$ python3 -q
>>> import numpy as np
>>> from numpy import linalg as LA
>>> np.set_printoptions(precision=1, suppress=True, linewidth=200, sign=" ")
>>> def tidy(a):
...     return np.round(a, 1) + 0
... 
>>> m1 = np.array([[-15.5, -12.3, 12.3],
...     [-15.4, -12.3, 12.3],
...     [-13.2, -10.5, 10.5],
...     [-11.4, -9.1, 9.1],
...     [-2.6, -2.2, 2.2],
...     [-1.7, -1.5, 1.5],
...     [-0.6, -0.5, 0.5],
...     [-0.3, -0.3, 0.3],
...     [0.5, 0.6, -0.6],
...     [0.9, 1.6, -1.6],
...     [1.0, 2.0, -2.0],
...     [2.1, 4.6, -4.6]])
>>> cent = m1[[5, 6]].astype(float)
>>> for _ in range(6):
...     lab = LA.norm(m1[:, None] - cent, axis=-1).argmin(axis=1)
...     cent = np.array([m1[lab == j].mean(axis=0) for j in range(2)])
... 
>>> lab
array([ 0,  0,  0,  0,  1,  1,  1,  1,  1,  1,  1,  1])
>>> tidy(cent)
array([[-13.9, -11. ,  11. ],
       [ -0.1,   0.5,  -0.5]])
>>> blk = np.stack([m1, -1 * m1, m1[::-1]])
>>> LA.matrix_rank(blk)
array([ 2,  2,  2])
>>> (blk @ m1.T).shape
(3, 12, 12)
>>> tidy(LA.norm(blk, axis=(1, 2)))
array([ 43.1,  43.1,  43.1])
>>> X = np.array([[0, 1, 0], [1, 0, 0], [0, 0, 0]])
>>> X[:, 1] @ X[:, 0]
np.int64(0)
>>> np.argsort(-LA.norm(X, axis=0).round(6), kind="stable")[:3]
array([ 0,  1,  2])
>>> LA.matrix_rank(X, rtol=0.1)
np.int64(2)
>>> np.abs(np.diag(LA.qr(X)[1])) > 1e-9
array([ True,  True, False])
>>> cen = m1 - m1.mean(axis=0)
>>> V = LA.svd(cen)[2][:2]
>>> other = cen - cen @ V.T @ V
>>> tidy((cen @ V.T).std(axis=0))
array([ 10.5,   0.7])
>>> tidy(np.diag(V.T @ V))
array([ 1. ,  0.5,  0.5])
>>> tidy(LA.norm(other) / LA.norm(cen))
np.float64(0.0)
>>> blk = np.stack([X, -1 * X, X[::-1]])
>>> LA.matrix_rank(blk.reshape(3, -1))
np.int64(2)
>>> (blk @ X.T).shape
(3, 3, 3)
>>> np.einsum("bij,cij->bc", blk, blk)
array([[ 2, -2,  1],
       [-2,  2, -1],
       [ 1, -1,  2]])
>>> LA.matrix_rank(blk)
array([ 2,  2,  2])
>>> tidy(LA.det(blk))
array([ 0.,  0.,  0.])
>>> mat = np.load("out5.npy")
>>> mat
array([[-1,  0,  2, -1],
       [-2,  2, -1,  2],
       [ 2,  2, -1,  2],
       [ 0, -1,  0,  0]])
>>> Q = mat.astype(float).copy()
>>> for j in range(4):
...     Q[:, j] -= Q[:, :j] @ (Q[:, :j].T @ Q[:, j])
...     Q[:, j] /= LA.norm(Q[:, j])
... 
>>> tidy(Q)
array([[-0.3,  0. ,  0.9,  0.2],
       [-0.7,  0.7, -0.3,  0.2],
       [ 0.7,  0.7,  0.2,  0.3],
       [ 0. , -0.3, -0.2,  0.9]])
>>> tidy(Q.T @ mat)
array([[ 3. ,  0. , -0.7,  0.3],
       [ 0. ,  3. , -1.3,  2.7],
       [ 0. ,  0. ,  1.9, -1.1],
       [ 0. ,  0. ,  0. ,  0.7]])
>>> tidy(Q.T @ Q)
array([[ 1.,  0.,  0.,  0.],
       [ 0.,  1.,  0.,  0.],
       [ 0.,  0.,  1.,  0.],
       [ 0.,  0.,  0.,  1.]])
>>> tidy(Q.T @ Q)
array([[ 1.,  0.,  0.,  0.],
       [ 0.,  1.,  0.,  0.],
       [ 0.,  0.,  1.,  0.],
       [ 0.,  0.,  0.,  1.]])
>>> tidy(LA.svd(Q, compute_uv=False))
array([ 1.,  1.,  1.,  1.])
>>> tidy(LA.norm(Q, axis=0))
array([ 1.,  1.,  1.,  1.])
>>> tidy(LA.pinv(Q))
array([[-0.3, -0.7,  0.7,  0. ],
       [ 0. ,  0.7,  0.7, -0.3],
       [ 0.9, -0.3,  0.2, -0.2],
       [ 0.2,  0.2,  0.3,  0.9]])
>>> tidy(Q @ Q.T)
array([[ 1.,  0.,  0.,  0.],
       [ 0.,  1.,  0.,  0.],
       [ 0.,  0.,  1.,  0.],
       [ 0.,  0.,  0.,  1.]])
>>> G = mat.T @ mat
>>> np.diag(G)
array([ 9,  9,  6,  9])
>>> LA.matrix_rank(G)
np.int64(4)
>>> np.trace(G), (mat ** 2).sum()
(np.int64(33), np.int64(33))
>>> Q, V = LA.qr(mat[:, :3])[0], LA.qr(mat[:, 3:])[0]
>>> sig = LA.svd(Q.T @ V, compute_uv=False)
>>> tidy(LA.norm(Q @ Q.T - V @ V.T, 2))
np.float64(1.0)
>>> np.kron(np.eye(2, dtype=int), mat)
array([[-1,  0,  2, -1,  0,  0,  0,  0],
       [-2,  2, -1,  2,  0,  0,  0,  0],
       [ 2,  2, -1,  2,  0,  0,  0,  0],
       [ 0, -1,  0,  0,  0,  0,  0,  0],
       [ 0,  0,  0,  0, -1,  0,  2, -1],
       [ 0,  0,  0,  0, -2,  2, -1,  2],
       [ 0,  0,  0,  0,  2,  2, -1,  2],
       [ 0,  0,  0,  0,  0, -1,  0,  0]])
>>> tidy(np.poly(mat))
array([  1.,   0.,  -3.,  20., -12.])
>>> tidy(LA.det(mat.T))
np.float64(-12.0)
>>> np.einsum("ij,ji->", mat, mat)
np.int64(6)
>>> W0 = np.load("sample17.npy")
>>> W0
array([[ 0,  0,  0,  0,  0],
       [-1,  3,  0, -3,  0],
       [ 0,  0,  1, -3,  0],
       [ 0,  0,  3,  0,  0],
       [ 0,  0,  0, -3,  1]])
>>> # null space of dimension 1
>>> ang = np.radians(78)
>>> Rm = np.eye(5)
>>> Rm[4, 4] = Rm[2, 2] = np.cos(ang)
>>> Rm[4, 2], Rm[2, 4] = -np.sin(ang), np.sin(ang)
>>> tidy(Rm)
array([[ 1. ,  0. ,  0. ,  0. ,  0. ],
       [ 0. ,  1. ,  0. ,  0. ,  0. ],
       [ 0. ,  0. ,  0.2,  0. ,  1. ],
       [ 0. ,  0. ,  0. ,  1. ,  0. ],
       [ 0. ,  0. , -1. ,  0. ,  0.2]])
>>> other = W0 @ Rm.T
>>> tidy(other)
array([[ 0. ,  0. ,  0. ,  0. ,  0. ],
       [-1. ,  3. ,  0. , -3. ,  0. ],
       [ 0. ,  0. ,  0.2, -3. , -1. ],
       [ 0. ,  0. ,  0.6,  0. , -2.9],
       [ 0. ,  0. ,  1. , -3. ,  0.2]])
>>> np.allclose(LA.norm(W0, axis=1), LA.norm(other, axis=1))
True
>>> np.allclose(W0[:-1].T @ LA.lstsq(W0[:-1].T, W0[-1])[0], W0[-1])
False
>>> tidy(np.trace(LA.pinv(W0) @ W0))
np.float64(4.0)
>>> tidy(W0 @ LA.pinv(W0) @ W0)
array([[ 0.,  0.,  0.,  0.,  0.],
       [-1.,  3.,  0., -3.,  0.],
       [ 0.,  0.,  1., -3.,  0.],
       [ 0.,  0.,  3.,  0.,  0.],
       [ 0.,  0.,  0., -3.,  1.]])
>>> rank = LA.matrix_rank(W0)
>>> rank
np.int64(4)
>>> null = LA.svd(W0)[2][rank:].T
>>> null.shape
(5, 1)
>>> LA.matrix_rank(W0.T @ W0), LA.matrix_rank(W0 @ W0.T)
(np.int64(4), np.int64(4))
>>> Uu, sig, VT = LA.svd(W0)
>>> tidy(sig)
array([ 5.6,  3.2,  2.4,  0.7,  0. ])
>>> np.argmax(sig[:-1] / (sig[1:] + 1e-6)) + 1
np.int64(4)
>>> other = Uu[:, :4] @ np.diag(sig[:4]) @ VT[:4]
>>> tidy(other)
array([[ 0.,  0.,  0.,  0.,  0.],
       [-1.,  3.,  0., -3.,  0.],
       [ 0.,  0.,  1., -3.,  0.],
       [ 0.,  0.,  3.,  0.,  0.],
       [ 0.,  0.,  0., -3.,  1.]])
>>> LA.matrix_rank(W0, rtol=0.05)
np.int64(4)
>>> LA.matrix_rank(other)
np.int64(4)
>>> tidy(np.abs(W0 - other).max())
np.float64(0.0)
>>> tidy(LA.norm(W0 - other) / LA.norm(W0))
np.float64(0.0)
>>> tidy(LA.norm(W0 - other, 2)), tidy(sig[4])
(np.float64(0.0), np.float64(0.0))
>>> LA.cond(W0) > 100
np.True_
>>> LA.matrix_rank(W0, rtol=0.1)
np.int64(4)
>>> tidy(LA.norm(W0, 2) / LA.norm(W0))
np.float64(0.8)
>>> [round(float(x), 1) for x in LA.svd(W0, compute_uv=False)[:3]]
[5.6, 3.2, 2.4]
>>> np.argsort(-LA.norm(W0, axis=0).round(6), kind="stable")[:3]
array([ 3,  2,  1])
>>> F = np.load("w.npy")
>>> F
array([[ -2.,   0.,   0.,   0.,   0.,   0.],
       [  0.,  14.,   8., -12.,  20.,  16.],
       [  0.,   8.,   2.,  -6.,  10.,   8.],
       [  0., -12.,  -6.,   7., -15., -12.],
       [  0.,  20.,  10., -15.,  23.,  20.],
       [  0.,  16.,   8., -12.,  20.,  14.]])
>>> u, v = F[4], F[1]
>>> u @ u
np.float64(1654.0)
>>> u @ v
np.float64(1320.0)
>>> pr = (u @ v) / (u @ u) * u
>>> tidy(v - pr)
array([ 0. , -2. ,  0. ,  0. ,  1.6,  0. ])
>>> tidy(pr)
array([  0. ,  16. ,   8. , -12. ,  18.4,  16. ])
>>> np.outer(u, v)
array([[   0.,    0.,    0.,   -0.,    0.,    0.],
       [   0.,  280.,  160., -240.,  400.,  320.],
       [   0.,  140.,   80., -120.,  200.,  160.],
       [  -0., -210., -120.,  180., -300., -240.],
       [   0.,  322.,  184., -276.,  460.,  368.],
       [   0.,  280.,  160., -240.,  400.,  320.]])
>>> LA.matrix_rank(F, rtol=0.1)
np.int64(1)
>>> round(np.log10(LA.cond(F)))
2
>>> evals, V = LA.eigh(F)
>>> x = np.array([3, -3, -5, 4, -3, -9])
>>> np.abs(F).sum(axis=1).max(), np.abs(evals).max()
(np.float64(88.0), np.float64(68.0))
>>> tidy(V * np.maximum(evals, 0) @ V.T)
array([[  0. ,   0. ,   0. ,   0. ,   0. ,   0. ],
       [  0. ,  15.5,   7.8, -11.7,  19.4,  15.5],
       [  0. ,   7.8,   3.9,  -5.8,   9.7,   7.8],
       [  0. , -11.7,  -5.8,   8.7, -14.6, -11.7],
       [  0. ,  19.4,   9.7, -14.6,  24.3,  19.4],
       [  0. ,  15.5,   7.8, -11.7,  19.4,  15.5]])
>>> (np.sign(V[:, -1].round(6)) == np.sign(V[0, -1].round(6))).astype(int)
array([ 1,  0,  0,  0,  0,  0])
>>> x @ F @ x
np.float64(6927.0)
>>> tidy(V * np.abs(evals) @ V.T)
array([[  2. ,   0. ,   0. ,   0. ,   0. ,   0. ],
       [  0. ,  17.1,   7.5, -11.3,  18.9,  15.1],
       [  0. ,   7.5,   5.8,  -5.7,   9.4,   7.5],
       [  0. , -11.3,  -5.7,  10.5, -14.1, -11.3],
       [  0. ,  18.9,   9.4, -14.1,  25.6,  18.9],
       [  0. ,  15.1,   7.5, -11.3,  18.9,  17.1]])
>>> other = np.array([[0, 0, -3, 2], [1, 1, 0, 1], [-3, 0, 1, 2], [-2, 3, 1, -1]])
>>> E = other - other.T
>>> E
array([[ 0, -1,  0,  4],
       [ 1,  0,  0, -2],
       [ 0,  0,  0,  1],
       [-4,  2, -1,  0]])
>>> Q, Rm = LA.qr(E)
>>> Q.shape, Rm.shape
((4, 4), (4, 4))
>>> tidy(Q)
array([[ 0. ,  0.9,  0.4,  0. ],
       [-0.2, -0.4,  0.9,  0. ],
       [ 0. ,  0. ,  0. ,  1. ],
       [ 1. , -0.1,  0.2,  0. ]])
>>> tidy(Q @ Rm)
array([[ 0., -1.,  0.,  4.],
       [ 1.,  0.,  0., -2.],
       [ 0.,  0.,  0.,  1.],
       [-4.,  2., -1.,  0.]])
>>> x = np.array([1, 0, 0, 1])
>>> tidy(LA.det(E))
np.float64(1.0)
>>> tidy(LA.eigvals(E).real)
array([ 0.,  0.,  0.,  0.])
>>> tidy(LA.svd(E, compute_uv=False))
array([ 4.7,  4.7,  0.2,  0.2])
>>> Q = LA.solve(np.eye(4) - E, np.eye(4) + E)
>>> tidy(Q @ Q.T)
array([[ 1.,  0.,  0.,  0.],
       [ 0.,  1.,  0.,  0.],
       [ 0.,  0.,  1.,  0.],
       [ 0.,  0.,  0.,  1.]])
